>>> import numpy as np
>>> from numpy import linalg as LA
>>> np.set_printoptions(precision=2, suppress=True, linewidth=100, legacy="1.25")
>>> rd = lambda a: np.round(a, 2) + 0
>>> data = np.cumsum(np.array([[2, -1, 3],
...     [-3, 0, 3],
...     [3, 3, 2],
...     [1, -1, -2],
...     [-3, -2, 2],
...     [-1, 2, 1],
...     [1, -3, -1],
...     [-1, -3, -2],
...     [-2, -3, -1],
...     [-1, 3, 0],
...     [-1, 3, 3],
...     [2, 3, 2],
...     [-2, -2, 3],
...     [0, 3, 0],
...     [-1, 1, -1],
...     [1, -2, 2],
...     [1, 1, 0],
...     [-2, -3, 3],
...     [-1, 0, -2],
...     [3, -1, -3]]), axis=0)
>>> print(data)
[[ 2 -1  3]
 [-1 -1  6]
 [ 2  2  8]
 [ 3  1  6]
 [ 0 -1  8]
 [-1  1  9]
 [ 0 -2  8]
 [-1 -5  6]
 [-3 -8  5]
 [-4 -5  5]
 [-5 -2  8]
 [-3  1 10]
 [-5 -1 13]
 [-5  2 13]
 [-6  3 12]
 [-5  1 14]
 [-4  2 14]
 [-6 -1 17]
 [-7 -1 15]
 [-4 -2 12]]
>>> labels = data[:, 1] > np.median(data[:, 1])
>>> r0 = data[labels].mean(axis=0) - data[~labels].mean(axis=0)
>>> print((((data - data.mean(axis=0)) @ r0 > 0) == labels).mean())
0.85
>>> print(labels.astype(int))
[0 0 1 1 0 1 0 0 0 0 0 1 0 1 1 1 1 0 0 0]
>>> print(((data - data.mean(axis=0)) @ r0 > 0).astype(int))
[0 0 1 1 0 1 0 0 0 0 0 1 1 1 1 1 1 1 1 0]
>>> print(np.argsort(-np.abs(r0).round(6), kind="stable"))
[1 2 0]
>>> print(rd(r0))
[0.46 4.12 1.92]
>>> A = np.load("a.npy")
>>> print(A)
[[ 0.2  0.1 -0.2]
 [ 2.2  0.1 -0.5]
 [ 0.6 -0.2  0.2]
 [ 0.4  0.1 -1.3]]
>>> W1 = np.array([[3, 0, 1], [2, 0, 2], [1, 0, 3]])
>>> c = np.array([2, 2, 0])
>>> act = np.maximum(A @ W1 + c, 0)
>>> print((act > 0).mean(axis=0))
[1.  1.  0.5]
>>> cent = np.array([[0, 1], [1, 3], [0, 2]])
>>> print((act @ cent).round(6).argmax(axis=1))
[1 1 1 1]
>>> print(W1 @ cent)
[[0 5]
 [0 6]
 [0 7]]
>>> B = np.array([[-2, 5], [6, 1]])
>>> cent = np.kron(B, A)
>>> print(LA.matrix_rank(cent))
6
>>> print(rd(cent))
[[-0.4 -0.2  0.4  1.   0.5 -1. ]
 [-4.4 -0.2  1.  11.   0.5 -2.5]
 [-1.2  0.4 -0.4  3.  -1.   1. ]
 [-0.8 -0.2  2.6  2.   0.5 -6.5]
 [ 1.2  0.6 -1.2  0.2  0.1 -0.2]
 [13.2  0.6 -3.   2.2  0.1 -0.5]
 [ 3.6 -1.2  1.2  0.6 -0.2  0.2]
 [ 2.4  0.6 -7.8  0.4  0.1 -1.3]]
>>> print(cent.shape)
(8, 6)
>>> B = np.c_[A[:, :2] @ np.array([[0, 3], [2, 3]]), np.array([1, 3, 2, 2])]
>>> print(rd(B))
[[ 0.2  0.9  1. ]
 [ 0.2  6.9  3. ]
 [-0.4  1.2  2. ]
 [ 0.2  1.5  2. ]]
>>> print(LA.matrix_rank(B))
3
>>> m1 = np.loadtxt("w.csv", delimiter=",")
>>> print(rd(m1))
[[0.49 0.49 0.07]
 [0.49 0.49 0.07]
 [0.07 0.07 0.01]]
>>> # row 1 repeats row 0
>>> ev, vecs = LA.eigh(m1)
>>> print(np.abs(vecs[:, -1]).round(6).argmax())
0
>>> print(rd(LA.svd(m1, compute_uv=False)))
[1. 0. 0.]
>>> print(np.unique(ev.round(6) + 0, return_counts=True)[1])
[2 1]
>>> print(rd(np.abs(vecs[:, -1])))
[0.7 0.7 0.1]
>>> print(rd(LA.eigvalsh(m1 @ m1)))
[0. 0. 1.]
>>> print(rd(ev.sum()), np.trace(m1))
1.0 1.0
>>> print(rd(ev))
[0. 0. 1.]
>>> x0 = np.array([2, 1, 2])
>>> print(rd(np.einsum("ij,j->i", m1, x0)))
[1.63 1.63 0.23]
>>> print(rd(m1 @ x0))
[1.63 1.63 0.23]
>>> print((m1 @ x0).argmax())
0
>>> print(LA.norm(m1 @ x0) <= LA.norm(m1, 2) * LA.norm(x0) + 1e-9)
True
>>> print(rd(m1 @ np.ones(3)))
[1.06 1.06 0.15]
>>> print(np.sign((m1 @ x0).round(6)))
[1. 1. 1.]
>>> print(rd(m1 @ (2 * x0)))
[3.25 3.25 0.46]
>>> print(rd((m1 * x0).sum(axis=1)))
[1.63 1.63 0.23]
>>> print(rd(m1 @ np.eye(3)[0]))
[0.49 0.49 0.07]
>>> proj = np.triu(np.array([[-3, -3, 2], [0, 0, 0], [3, 5, -2]]), 1) + np.eye(3)
>>> B = proj @ m1 @ LA.inv(proj)
>>> print(rd(proj @ m1 - m1 @ proj))
[[-1.34  0.14 -1.18]
 [ 0.    1.48 -0.99]
 [ 0.    0.21 -0.14]]
>>> print(LA.matrix_rank(B))
1
>>> print(rd(B))
[[-0.85 -3.39  1.58]
 [ 0.49  1.98 -0.92]
 [ 0.07  0.28 -0.13]]
>>> print(rd(np.trace(B)), np.trace(m1))
1.0 1.0
>>> F = np.array([[-2, 0, 0], [0, -6, 6], [0, 0, 0]])
>>> # 2 blocks once reordered
>>> B = np.array([[-8, -8, -2], [0, 7, -8]])
>>> cent = np.kron(B, F)
>>> print(cent)
[[ 16   0   0  16   0   0   4   0   0]
 [  0  48 -48   0  48 -48   0  12 -12]
 [  0   0   0   0   0   0   0   0   0]
 [  0   0   0 -14   0   0  16   0   0]
 [  0   0   0   0 -42  42   0  48 -48]
 [  0   0   0   0   0   0   0   0   0]]
>>> print(rd(LA.norm(cent, 2)), rd(LA.norm(B, 2) * LA.norm(F, 2)))
108.54 108.54
>>> feats = np.vander(np.arange(4) - 2, 3, increasing=True)
>>> print(feats)
[[ 1 -2  4]
 [ 1 -1  1]
 [ 1  0  0]
 [ 1  1  1]]
>>> B = feats / np.sqrt((feats ** 2).mean(axis=1, keepdims=True))
>>> print(LA.matrix_rank(B) == LA.matrix_rank(feats))
True
>>> print(rd(B[2]))
[1.73 0.   0.  ]
>>> print(rd(LA.norm(B, axis=1)))
[1.73 1.73 1.73 1.73]
>>> print(rd(feats - feats.mean(axis=1, keepdims=True)))
[[ 0.   -3.    3.  ]
 [ 0.67 -1.33  0.67]
 [ 0.67 -0.33 -0.33]
 [ 0.    0.    0.  ]]
>>> rng = np.random.default_rng(18327)
>>> W0 = np.array([[7, 0, 2, 0], [2, 3, 6, 1], [4, 5, 0, 1], [2, 3, 3, 7]]) * (rng.random((4, 4)) < 0.3)
>>> print(W0)
[[0 0 0 0]
 [2 0 0 0]
 [0 0 0 0]
 [2 0 3 0]]
>>> # rows 0 and 2 are equal
>>> print(rd(LA.eigvals(W0)))
[0. 0. 0. 0.]
>>> print(rd(LA.det(W0[::-1])))
0.0
>>> print(np.einsum("ij,ji->", W0, W0))
0
>>> J = np.loadtxt("dump.csv", delimiter=",")
>>> print(rd(J))
[[-0.53 -0.47 -0.71]
 [-0.47 -0.53  0.71]
 [-0.71  0.71  0.06]]
>>> B = J / np.sqrt((J ** 2).mean(axis=1, keepdims=True))
>>> print(rd(LA.norm(B, axis=1)))
[1.73 1.73 1.73]
>>> print(rd(J - J.mean(axis=1, keepdims=True)))
[[ 0.04  0.1  -0.14]
 [-0.37 -0.43  0.8 ]
 [-0.73  0.69  0.04]]
>>> print(rd(B[2]))
[-1.22  1.22  0.1 ]
>>> print(LA.matrix_rank(J - J.mean(axis=1, keepdims=True)))
2
>>> print([round(float(LA.det(J[:i, :i])), 2) + 0 for i in range(1, 4)])
[-0.53, 0.06, 1.0]
>>> mat = np.loadtxt("data.csv", delimiter=",")
>>> print(rd(mat))
[[-0.91 -0.08 -0.41]
 [ 0.23 -0.51 -0.49]
 [-0.11  0.77  0.01]
 [-0.34 -0.38  0.77]]
>>> B = np.c_[mat[:, :1] @ np.array([[-2]]), np.array([3, -9, -7, -3])]
>>> print(rd(B))
[[ 1.81  3.  ]
 [-0.45 -9.  ]
 [ 0.23 -7.  ]
 [ 0.68 -3.  ]]
>>> print(LA.matrix_rank(np.c_[mat, B]))
4
>>> print(rd(LA.norm(LA.qr(mat)[0].T @ B, axis=0) ** 2 / ((B ** 2).sum(axis=0) + 1e-12)))
[1.   0.06]
